$ python -q
>>> import numpy as np
>>> np.set_printoptions(precision=1, suppress=True, linewidth=200)
>>> tidy = lambda a: np.round(a, 1) + 0
>>> A = np.loadtxt("arr.csv", delimiter=",")
>>> A
array([[ -5.9,   0.6,   2.4, -11.9,  -1.4],
       [ -4.3,   1. ,   3.3, -10.8,   0.1],
       [ -4.9,   2.1,   1.8, -10.1,  -1. ],
       [ -1.3,  -0.3,  -3.7,   1.2,  -5.9],
       [ -4.8,   2.2,   0.2, -11.2,  -1.6],
       [ -4.2,  -3.7,   4. ,   3.3, -13.7],
       [ -4.6,   0.7,   3. , -12.3,  -0.6],
       [ -5.4,   0.2,   2.5,  -9.9,  -0.9],
       [ -5.4,  -1.1,   3.9, -11.4,   1.4],
       [ -5.3,  -3.8,   3.4,   2.2, -13.4],
       [ -0.8,   0. ,  -6.1,  -0.3,  -4.3],
       [ -4.8,  -4.8,   5.4,   2.4, -11.1],
       [ -5.1,  -3.9,   7. ,   3. , -12.8],
       [ -6.5,  -3.2,   6.3,   1.7, -14. ],
       [ -5.1,  -5.5,   4.6,   3.6, -13. ],
       [ -6.4,   0.4,   4.2, -10.4,  -2.3],
       [ -5.6,   0.3,   2.4, -13. ,   1. ],
       [ -6.2,  -1.4,   3.9, -10.4,   1. ],
       [ -5.3,   1.9,   4.3, -10.5,  -1. ],
       [ -5.7,   0.4,   4. , -12.3,  -0.6],
       [ -0.9,  -0.5,  -5.2,   0.7,  -6.9],
       [ -5.5,  -4.4,   4.6,   3.2, -12. ],
       [ -5.9,  -4.1,   6.8,   1.7, -11.7],
       [ -5. ,   0.6,   3.6, -12. ,  -0.8],
       [ -6.7,  -4.7,   5.5,   2.9, -13.6],
       [ -5. ,  -4.8,   6.1,   2.4, -11.5],
       [ -6.3,  -4.9,   3.6,   3.7, -15.1],
       [ -4.6,   1. ,   2.8, -12.8,   1.5],
       [ -5.6,  -2.8,   5.3,   2.7, -13.2]])
>>> W1 = np.array([[1, 1, 3, 1], [1, 4, 0, 2], [1, 2, 5, 3], [0, 4, 4, 1], [1, 3, 4, 0]])
>>> c = np.array([0, 3, -2, 4])
>>> act = np.maximum(A @ W1 + c, 0)
>>> (act > 0).astype(int)
array([[0, 0, 0, 0],
       [1, 0, 0, 1],
       [0, 0, 0, 0],
       [0, 0, 0, 0],
       [0, 0, 0, 0],
       [0, 0, 0, 1],
       [0, 0, 0, 0],
       [0, 0, 0, 0],
       [0, 0, 0, 0],
       [0, 0, 0, 1],
       [0, 0, 0, 0],
       [0, 0, 0, 1],
       [0, 0, 0, 1],
       [0, 0, 0, 1],
       [0, 0, 0, 1],
       [0, 0, 0, 1],
       [0, 0, 0, 0],
       [0, 0, 0, 0],
       [0, 0, 0, 1],
       [0, 0, 0, 0],
       [0, 0, 0, 0],
       [0, 0, 0, 1],
       [0, 0, 0, 1],
       [0, 0, 0, 0],
       [0, 0, 0, 1],
       [0, 0, 0, 1],
       [0, 0, 0, 1],
       [1, 0, 0, 0],
       [0, 0, 0, 1]])
>>> W2 = np.array([[0, 2, 0], [4, 2, 5], [4, 4, 5], [5, 4, 1]])
>>> (act @ W2).round(6).argmax(axis=1)
array([0, 0, 0, 0, 0, 0, 0, 0, 0, 0, 0, 0, 0, 0, 0, 0, 0, 0, 0, 0, 0, 0, 0, 0, 0, 0, 0, 1, 0])
